>>> import numpy as np
>>> from numpy import linalg as LA
>>> np.set_printoptions(precision=2, suppress=True, linewidth=120, legacy="1.25")
>>> def tidy(a):
...     return np.round(a, 2) + 0
... 
>>> M = np.load("case17.npy")
>>> M
array([[0, 0, 0, 0, 1, 0, 0],
       [0, 0, 1, 0, 0, 1, 1],
       [0, 1, 0, 0, 0, 0, 1],
       [0, 0, 0, 0, 1, 0, 0],
       [1, 0, 0, 1, 0, 0, 0],
       [0, 1, 0, 0, 0, 0, 1],
       [0, 1, 1, 0, 0, 1, 0]])
>>> tidy(M @ LA.pinv(M) @ M)
array([[0., 0., 0., 0., 1., 0., 0.],
       [0., 0., 1., 0., 0., 1., 1.],
       [0., 1., 0., 0., 0., 0., 1.],
       [0., 0., 0., 0., 1., 0., 0.],
       [1., 0., 0., 1., 0., 0., 0.],
       [0., 1., 0., 0., 0., 0., 1.],
       [0., 1., 1., 0., 0., 1., 0.]])
>>> np.abs(np.diag(LA.qr(M)[1])) > 1e-9
array([ True,  True,  True, False,  True, False,  True])
>>> np.allclose(M[:-1].T @ LA.lstsq(M[:-1].T, M[-1])[0], M[-1])
False
>>> LA.lstsq(M[:-1].T, M[-1])[2]
4
>>> tidy(LA.det(M))
0.0
>>> np.flatnonzero(LA.matrix_power((M != 0) + (M.T != 0) + np.eye(7), 7)[5])
array([1, 2, 5, 6])
>>> (M != 0).astype(int)
array([[0, 0, 0, 0, 1, 0, 0],
       [0, 0, 1, 0, 0, 1, 1],
       [0, 1, 0, 0, 0, 0, 1],
       [0, 0, 0, 0, 1, 0, 0],
       [1, 0, 0, 1, 0, 0, 0],
       [0, 1, 0, 0, 0, 0, 1],
       [0, 1, 1, 0, 0, 1, 0]])
>>> (LA.matrix_power((M != 0) + (M.T != 0) + np.eye(7), 7) > 0).astype(int)
array([[1, 0, 0, 1, 1, 0, 0],
       [0, 1, 1, 0, 0, 1, 1],
       [0, 1, 1, 0, 0, 1, 1],
       [1, 0, 0, 1, 1, 0, 0],
       [1, 0, 0, 1, 1, 0, 0],
       [0, 1, 1, 0, 0, 1, 1],
       [0, 1, 1, 0, 0, 1, 1]])
>>> U, sig, Vh = LA.svd(M)
>>> evecs = Vh[:(sig > 1e-8).sum()]
>>> rng = np.random.default_rng(924418)
>>> vec = M[4] + -2 * M[3] + rng.integers(2) * np.eye(7)[2]
>>> vec
array([ 1.,  0.,  1.,  1., -2.,  0.,  0.])
>>> tidy(evecs.T @ evecs)
array([[0.5, 0. , 0. , 0.5, 0. , 0. , 0. ],
       [0. , 1. , 0. , 0. , 0. , 0. , 0. ],
       [0. , 0. , 0.5, 0. , 0. , 0.5, 0. ],
       [0.5, 0. , 0. , 0.5, 0. , 0. , 0. ],
       [0. , 0. , 0. , 0. , 1. , 0. , 0. ],
       [0. , 0. , 0.5, 0. , 0. , 0.5, 0. ],
       [0. , 0. , 0. , 0. , 0. , 0. , 1. ]])
>>> tidy(np.diag(evecs.T @ evecs))
array([0.5, 1. , 0.5, 0.5, 1. , 0.5, 1. ])
>>> vals, evecs = LA.eigh(M)
>>> tidy(LA.svd(M, compute_uv=False))
array([2.56, 1.56, 1.41, 1.41, 1.  , 0.  , 0.  ])
>>> (vals > 1e-8).sum(), (vals < -1e-8).sum()
(2, 3)
>>> tidy(vals)
array([-1.56, -1.41, -1.  ,  0.  ,  0.  ,  1.41,  2.56])
>>> tidy(np.abs(evecs[:, -1]))
array([0.  , 0.56, 0.44, 0.  , 0.  , 0.44, 0.56])
>>> tidy(evecs.T @ M @ evecs)
array([[-1.56,  0.  ,  0.  ,  0.  ,  0.  ,  0.  ,  0.  ],
       [ 0.  , -1.41,  0.  ,  0.  ,  0.  ,  0.  ,  0.  ],
       [ 0.  ,  0.  , -1.  ,  0.  ,  0.  ,  0.  ,  0.  ],
       [ 0.  ,  0.  ,  0.  ,  0.  ,  0.  ,  0.  ,  0.  ],
       [ 0.  ,  0.  ,  0.  ,  0.  ,  0.  ,  0.  ,  0.  ],
       [ 0.  ,  0.  ,  0.  ,  0.  ,  0.  ,  1.41,  0.  ],
       [ 0.  ,  0.  ,  0.  ,  0.  ,  0.  ,  0.  ,  2.56]])
>>> X = np.load("dump.npy")
>>> X
array([[ -3., -12.,  -6., -12.],
       [  0.,   9.,   6.,   6.],
       [  0., -12.,  -9., -12.],
       [  0.,   0.,   0.,   3.]])
>>> vals, evecs = LA.eig(X)
>>> X @ evecs[:, 0] - vals[0] * evecs[:, 0]
array([0., 0., 0., 0.])
>>> tidy(np.sort(LA.eigvals(LA.inv(X))))
array([-0.33, -0.33,  0.33,  0.33])
>>> tidy(np.sort(LA.eigvals(X @ X)))
array([9., 9., 9., 9.])
>>> m1 = np.load("mat.npy")
>>> m1
array([[-1., -2., -2.,  0., -2., -2.],
       [-2., -1., -2.,  0., -2., -2.],
       [-2., -2., -1.,  0., -2., -2.],
       [ 0.,  0.,  0., -1.,  0.,  0.],
       [-2., -2., -2.,  0., -1., -2.],
       [-2., -2., -2.,  0., -2., -1.]])
>>> # 2 groups of indices that never mix
>>> f = np.array([0, -5, 6, -9, -5, 9])
>>> M2 = m1 + np.outer(f, np.eye(6)[2])
>>> LA.matrix_rank(LA.inv(M2) - LA.inv(m1), tol=1e-8)
1
>>> M2
array([[-1., -2., -2.,  0., -2., -2.],
       [-2., -1., -7.,  0., -2., -2.],
       [-2., -2.,  5.,  0., -2., -2.],
       [ 0.,  0., -9., -1.,  0.,  0.],
       [-2., -2., -7.,  0., -1., -2.],
       [-2., -2.,  7.,  0., -2., -1.]])
>>> LA.matrix_rank(M2 - m1)
1
>>> def softmax(z):
...     e = np.exp(z - z.max(axis=-1, keepdims=True))
...     return e / e.sum(axis=-1, keepdims=True)
... 
>>> tidy(softmax(m1[2] + 2))
array([0.07, 0.07, 0.19, 0.52, 0.07, 0.07])
>>> tidy(softmax(10 * m1[2]))
array([0., 0., 0., 1., 0., 0.])
>>> softmax(m1).sum(axis=1)
array([1., 1., 1., 1., 1., 1.])
>>> tidy(softmax(m1[2]))
array([0.07, 0.07, 0.19, 0.52, 0.07, 0.07])
>>> S = m1 @ m1.T / np.sqrt(6)
>>> tidy(softmax(S))
array([[0.27, 0.18, 0.18, 0.  , 0.18, 0.18],
       [0.18, 0.27, 0.18, 0.  , 0.18, 0.18],
       [0.18, 0.18, 0.27, 0.  , 0.18, 0.18],
       [0.15, 0.15, 0.15, 0.23, 0.15, 0.15],
       [0.18, 0.18, 0.18, 0.  , 0.27, 0.18],
       [0.18, 0.18, 0.18, 0.  , 0.18, 0.27]])
>>> tidy(softmax(S)[2] @ m1)
array([-1.82, -1.82, -1.73,  0.  , -1.82, -1.82])
>>> softmax(S).round(6).argmax(axis=1)
array([0, 1, 2, 3, 4, 5])
>>> tidy(LA.det(m1))
9.0
>>> (m1 != 0).astype(int)
array([[1, 1, 1, 0, 1, 1],
       [1, 1, 1, 0, 1, 1],
       [1, 1, 1, 0, 1, 1],
       [0, 0, 0, 1, 0, 0],
       [1, 1, 1, 0, 1, 1],
       [1, 1, 1, 0, 1, 1]])
>>> vals, evecs = LA.eigh(m1)
>>> vec = np.array([-2, 2, -1, 3, 1, 2])
>>> np.abs(m1).sum(axis=1).max(), np.abs(vals).max()
(9.0, 9.0)
>>> tidy(evecs * np.abs(vals) @ evecs.T)
array([[2.6, 1.6, 1.6, 0. , 1.6, 1.6],
       [1.6, 2.6, 1.6, 0. , 1.6, 1.6],
       [1.6, 1.6, 2.6, 0. , 1.6, 1.6],
       [0. , 0. , 0. , 1. , 0. , 0. ],
       [1.6, 1.6, 1.6, 0. , 2.6, 1.6],
       [1.6, 1.6, 1.6, 0. , 1.6, 2.6]])
>>> M2 = LA.inv(m1)
>>> tidy(M2)
array([[ 0.78, -0.22, -0.22,  0.  , -0.22, -0.22],
       [-0.22,  0.78, -0.22,  0.  , -0.22, -0.22],
       [-0.22, -0.22,  0.78,  0.  , -0.22, -0.22],
       [ 0.  ,  0.  ,  0.  , -1.  ,  0.  ,  0.  ],
       [-0.22, -0.22, -0.22,  0.  ,  0.78, -0.22],
       [-0.22, -0.22, -0.22,  0.  , -0.22,  0.78]])
>>> np.allclose(M2, m1.T)
False
>>> tidy(LA.slogdet(m1)[0])
1.0
>>> tidy(LA.inv(M2))
array([[-1., -2., -2.,  0., -2., -2.],
       [-2., -1., -2.,  0., -2., -2.],
       [-2., -2., -1.,  0., -2., -2.],
       [ 0.,  0.,  0., -1.,  0.,  0.],
       [-2., -2., -2.,  0., -1., -2.],
       [-2., -2., -2.,  0., -2., -1.]])
>>> W0 = np.array([[2, 1, -3, 0, 0, -1, 2],
...     [1, 0, -2, -1, 1, -2, 2],
...     [0, -2, -1, 0, 1, 3, -1],
...     [-1, 3, 3, -2, 2, -1, -3],
...     [0, 1, 1, 2, -2, 3, -2]])
>>> W0
array([[ 2,  1, -3,  0,  0, -1,  2],
       [ 1,  0, -2, -1,  1, -2,  2],
       [ 0, -2, -1,  0,  1,  3, -1],
       [-1,  3,  3, -2,  2, -1, -3],
       [ 0,  1,  1,  2, -2,  3, -2]])
>>> M2 = W0[0, 0] * W0[1:] - np.outer(W0[1:, 0], W0[0])
>>> M2
array([[ 0, -1, -1, -2,  2, -3,  2],
       [ 0, -4, -2,  0,  2,  6, -2],
       [ 0,  7,  3, -4,  4, -3, -4],
       [ 0,  2,  2,  4, -4,  6, -4]])
>>> W0[:, 0] / W0[0, 0]
array([ 1. ,  0.5,  0. , -0.5,  0. ])
>>> np.flatnonzero(~M2.round(6).any(axis=1))
array([], dtype=int64)
>>> [round(float(x), 2) for x in LA.svd(W0, compute_uv=False)[:3]]
[7.36, 6.08, 3.47]
>>> tidy(LA.norm(W0, 2) / LA.norm(W0))
0.7
>>> U, sig, Vh = LA.svd(W0, full_matrices=False)
>>> tidy(np.cumsum(sig ** 2) / np.sum(sig ** 2))
array([0.49, 0.83, 0.94, 1.  , 1.  ])
>>> np.abs(U[:, 0]).round(6).argmax()
3
>>> (sig > 1e-8).sum()
4
>>> tidy(U.T @ W0 @ Vh.T)
array([[7.36, 0.  , 0.  , 0.  , 0.  ],
       [0.  , 6.08, 0.  , 0.  , 0.  ],
       [0.  , 0.  , 3.47, 0.  , 0.  ],
       [0.  , 0.  , 0.  , 2.6 , 0.  ],
       [0.  , 0.  , 0.  , 0.  , 0.  ]])
>>> np.allclose(U * sig @ Vh, W0)
True
>>> E = np.loadtxt("test8.csv", delimiter=",")
>>> tidy(E)
array([[ 1.  ,  0.  ,  0.  ,  0.  ],
       [ 0.  ,  0.5 ,  0.87,  0.  ],
       [ 0.  , -0.87,  0.5 ,  0.  ],
       [ 0.  ,  0.  ,  0.  ,  1.  ]])
>>> # 3 groups of indices that never mix
>>> W = np.array([[-3, -1, -3, 3, 2],
...     [0, -2, 2, -3, 1],
...     [3, 3, 3, -1, 3],
...     [3, 0, 1, 0, 3]])
>>> coef = np.array([1, 1, 1, 0, 2])
>>> act = np.maximum(E @ W + coef, 0)
>>> LA.matrix_rank(act)
4
>>> tidy(act)
array([[0.  , 0.  , 0.  , 3.  , 4.  ],
       [3.6 , 2.6 , 4.6 , 0.  , 5.1 ],
       [2.5 , 4.23, 0.77, 2.1 , 2.63],
       [4.  , 1.  , 2.  , 0.  , 5.  ]])
>>> (act > 0).astype(int)
array([[0, 0, 0, 1, 1],
       [1, 1, 1, 0, 1],
       [1, 1, 1, 1, 1],
       [1, 1, 1, 0, 1]])
>>> (act > 0).mean(axis=0)
array([0.75, 0.75, 0.75, 0.5 , 1.  ])
>>> cent = np.array([[2, 3], [0, 2], [1, 3], [1, 2], [0, 0]])
>>> tidy(act @ cent)
array([[ 3.  ,  6.  ],
       [11.79, 29.78],
       [ 7.87, 22.46],
       [10.  , 20.  ]])
>>> W @ cent
array([[ -6, -14],
       [ -1,  -4],
       [  8,  22],
       [  7,  12]])
>>> (act @ cent).round(6).argmax(axis=1)
array([1, 1, 1, 1])
>>> U, sig, Vh = LA.svd(E, full_matrices=False)
>>> np.cumsum(sig ** 2) / np.sum(sig ** 2)
array([0.25, 0.5 , 0.75, 1.  ])
>>> U.shape, sig.shape, Vh.shape
((4, 4), (4,), (4, 4))
>>> Vh @ Vh.T
array([[1., 0., 0., 0.],
       [0., 1., 0., 0.],
       [0., 0., 1., 0.],
       [0., 0., 0., 1.]])
>>> np.allclose(U * sig @ Vh, E)
True
>>> tidy(U.T @ U)
array([[1., 0., 0., 0.],
       [0., 1., 0., 0.],
       [0., 0., 1., 0.],
       [0., 0., 0., 1.]])
>>> hat = np.triu(np.array([[5, 4, 3, 5], [4, 4, 2, 3], [1, 2, 5, 2], [3, 0, 2, 0]]), 1) + np.eye(4)
>>> M2 = hat @ E @ LA.inv(hat)
>>> np.trace(M2), np.trace(E)
(3.0, 3.0)
>>> tidy(hat @ E - E @ hat)
array([[ 0.  , -4.6 ,  1.96,  0.  ],
       [ 0.  , -1.73,  0.  , -0.23],
       [ 0.  ,  0.  ,  1.73,  3.6 ],
       [ 0.  ,  0.  ,  0.  ,  0.  ]])
>>> tidy(np.poly(M2))
array([ 1., -3.,  4., -3.,  1.])
>>> vec = np.array([6, 3, 6, -7])
>>> tidy(LA.det(E))
1.0
>>> 4 - LA.matrix_rank(E - np.eye(4), tol=1e-8)
2
>>> tidy(LA.pinv(E))
array([[ 1.  ,  0.  ,  0.  ,  0.  ],
       [ 0.  ,  0.5 , -0.87,  0.  ],
       [ 0.  ,  0.87,  0.5 ,  0.  ],
       [ 0.  ,  0.  ,  0.  ,  1.  ]])
>>> tidy(LA.svd(E, compute_uv=False))
array([1., 1., 1., 1.])
>>> tidy(E.T @ E)
array([[1., 0., 0., 0.],
       [0., 1., 0., 0.],
       [0., 0., 1., 0.],
       [0., 0., 0., 1.]])
>>> tidy(E @ E.T)
array([[1., 0., 0., 0.],
       [0., 1., 0., 0.],
       [0., 0., 1., 0.],
       [0., 0., 0., 1.]])
>>> tidy(LA.norm(E, axis=0))
array([1., 1., 1., 1.])
>>> E[:, 0] @ E[:, 3]
0.0
>>> mat = np.loadtxt("layer9.csv", delimiter=",")
>>> mat
array([[0., 1., 4., 3.],
       [0., 0., 1., 0.],
       [0., 0., 0., 4.],
       [0., 0., 0., 0.]])
>>> U, sig, Vh = LA.svd(mat)
>>> tidy(sig)
array([5.86, 2.93, 0.23, 0.  ])
>>> M2 = U[:, :3] @ np.diag(sig[:3]) @ Vh[:3]
>>> tidy(LA.norm(mat - M2) / LA.norm(mat))
0.0
>>> LA.matrix_rank(M2)
3
>>> tidy(np.abs(mat - M2).max())
0.0
>>> tidy(M2)
array([[0., 1., 4., 3.],
       [0., 0., 1., 0.],
       [0., 0., 0., 4.],
       [0., 0., 0., 0.]])
>>> r = LA.matrix_rank(mat)
>>> r
3
>>> N = LA.svd(mat)[2][r:].T
>>> mat @ N
array([[0.],
       [0.],
       [0.],
       [0.]])
>>> N[:, 0] / N[np.abs(N[:, 0]).round(6).argmax(), 0]
array([1., 0., 0., 0.])
>>> [int(LA.matrix_rank(np.delete(mat, i, axis=0))) for i in range(4)]
[2, 2, 2, 3]
>>> N.shape
(4, 1)
>>> M2 = np.array([[0, 2, 3], [2, 3, 0]])
>>> cent = np.kron(M2, mat)
>>> cent.shape
(8, 12)
>>> cent
array([[ 0.,  0.,  0.,  0.,  0.,  2.,  8.,  6.,  0.,  3., 12.,  9.],
       [ 0.,  0.,  0.,  0.,  0.,  0.,  2.,  0.,  0.,  0.,  3.,  0.],
       [ 0.,  0.,  0.,  0.,  0.,  0.,  0.,  8.,  0.,  0.,  0., 12.],
       [ 0.,  0.,  0.,  0.,  0.,  0.,  0.,  0.,  0.,  0.,  0.,  0.],
       [ 0.,  2.,  8.,  6.,  0.,  3., 12.,  9.,  0.,  0.,  0.,  0.],
       [ 0.,  0.,  2.,  0.,  0.,  0.,  3.,  0.,  0.,  0.,  0.,  0.],
       [ 0.,  0.,  0.,  8.,  0.,  0.,  0., 12.,  0.,  0.,  0.,  0.],
       [ 0.,  0.,  0.,  0.,  0.,  0.,  0.,  0.,  0.,  0.,  0.,  0.]])
>>> LA.matrix_rank(cent)
6
>>> K = np.loadtxt("run18.csv", delimiter=",")
>>> K
array([[10., -7.,  4.,  1., -6.,  4., -3.],
       [-7., 14., -2., -9.,  6.,  1.,  4.],
       [ 4., -2.,  3.,  1., -2.,  0., -2.],
       [ 1., -9.,  1.,  9., -2., -5., -3.],
       [-6.,  6., -2., -2.,  4., -2.,  2.],
       [ 4.,  1.,  0., -5., -2.,  6.,  1.],
       [-3.,  4., -2., -3.,  2.,  1.,  2.]])
>>> M2 = K + rng.integers(-2, 3, (7, 3)) @ rng.integers(-2, 3, (3, 7))
>>> M2
array([[  8.,  -7.,   0.,   3.,  -6.,   2.,  -1.],
       [ -5.,  12.,  -2., -10.,   6.,   0.,   7.],
       [  3.,  -6.,   5.,   1.,  -5.,  -4.,  -3.],
       [  3.,  -5.,  -3.,   9.,   2.,  -1.,   1.],
       [ -4.,   2.,   6.,  -5.,   1.,  -3.,  -2.],
       [  8.,   5.,   0.,  -7.,   2.,  12.,   3.],
       [ -1.,   4.,  -6.,  -3.,   4.,   1.,   8.]])
>>> M2 - K
array([[-2.,  0., -4.,  2.,  0., -2.,  2.],
       [ 2., -2.,  0., -1.,  0., -1.,  3.],
       [-1., -4.,  2.,  0., -3., -4., -1.],
       [ 2.,  4., -4.,  0.,  4.,  4.,  4.],
       [ 2., -4.,  8., -3., -3., -1., -4.],
       [ 4.,  4.,  0., -2.,  4.,  6.,  2.],
       [ 2.,  0., -4.,  0.,  2.,  0.,  6.]])
